$ ipython --no-banner

In [1]: import numpy as np

In [2]: import numpy.linalg as la

In [3]: np.set_printoptions(suppress=True, linewidth=120)

In [4]: rd = lambda a: np.round(a, 2) + 0

In [5]: mat = np.load("mat.npy")

In [6]: mat
Out[6]: 
array([[2, 1, 2, 1],
       [4, 5, 4, 5],
       [2, 1, 2, 1],
       [4, 5, 4, 5]])

In [7]: x0 = np.array([0, 3, 0, 0])

In [8]: h1 = np.maximum(mat @ x0, 0)

In [9]: print(rd(np.tanh(mat @ x0)))
[1. 1. 1. 1.]

In [10]: Uu, sv, Vh = la.svd(mat)

In [11]: V = Vh[:(sv > 1e-8).sum()]

In [12]: rng = np.random.default_rng(595335)

In [13]: x0 = mat[2] + 3 * mat[0] + rng.integers(2) * np.eye(4)[1]

In [14]: x0
Out[14]: array([8., 5., 8., 4.])

In [15]: rd(np.diag(V.T @ V))
Out[15]: array([0.5, 0.5, 0.5, 0.5])

In [16]: np.allclose(V.T @ V @ x0, x0)
Out[16]: False

In [17]: print(la.matrix_rank(np.vstack([mat, x0])))
3

In [18]: la.lstsq(mat[:-1].T, mat[-1])[2]
Out[18]: np.int32(2)

In [19]: np.unique(mat.round(6), axis=0).shape
Out[19]: (2, 4)

In [20]: rd(mat @ la.pinv(mat) @ mat)
Out[20]: 
array([[2., 1., 2., 1.],
       [4., 5., 4., 5.],
       [2., 1., 2., 1.],
       [4., 5., 4., 5.]])

In [21]: np.allclose(mat[:-1].T @ la.lstsq(mat[:-1].T, mat[-1])[0], mat[-1])
Out[21]: True

In [22]: np.abs(np.diag(la.qr(mat)[1])) > 1e-9
Out[22]: array([ True,  True, False, False])

In [23]: X = np.load("a.npy")

In [24]: X
Out[24]: 
array([[0, 0, 0, 0],
       [0, 1, 0, 0],
       [1, 0, 0, 0],
       [0, 0, 2, 0]])

In [25]: x0 = np.array([-1, 1, -1, 1])

In [26]: h1 = np.maximum(X @ x0, 0)

In [27]: X.T @ h1
Out[27]: array([0, 1, 0, 0])

In [28]: h1
Out[28]: array([0, 1, 0, 0])

In [29]: print(rd(np.tanh(X @ x0)))
[ 0.    0.76 -0.76 -0.96]

In [30]: print(np.maximum(X @ (3 * x0), 0))
[0 3 0 0]
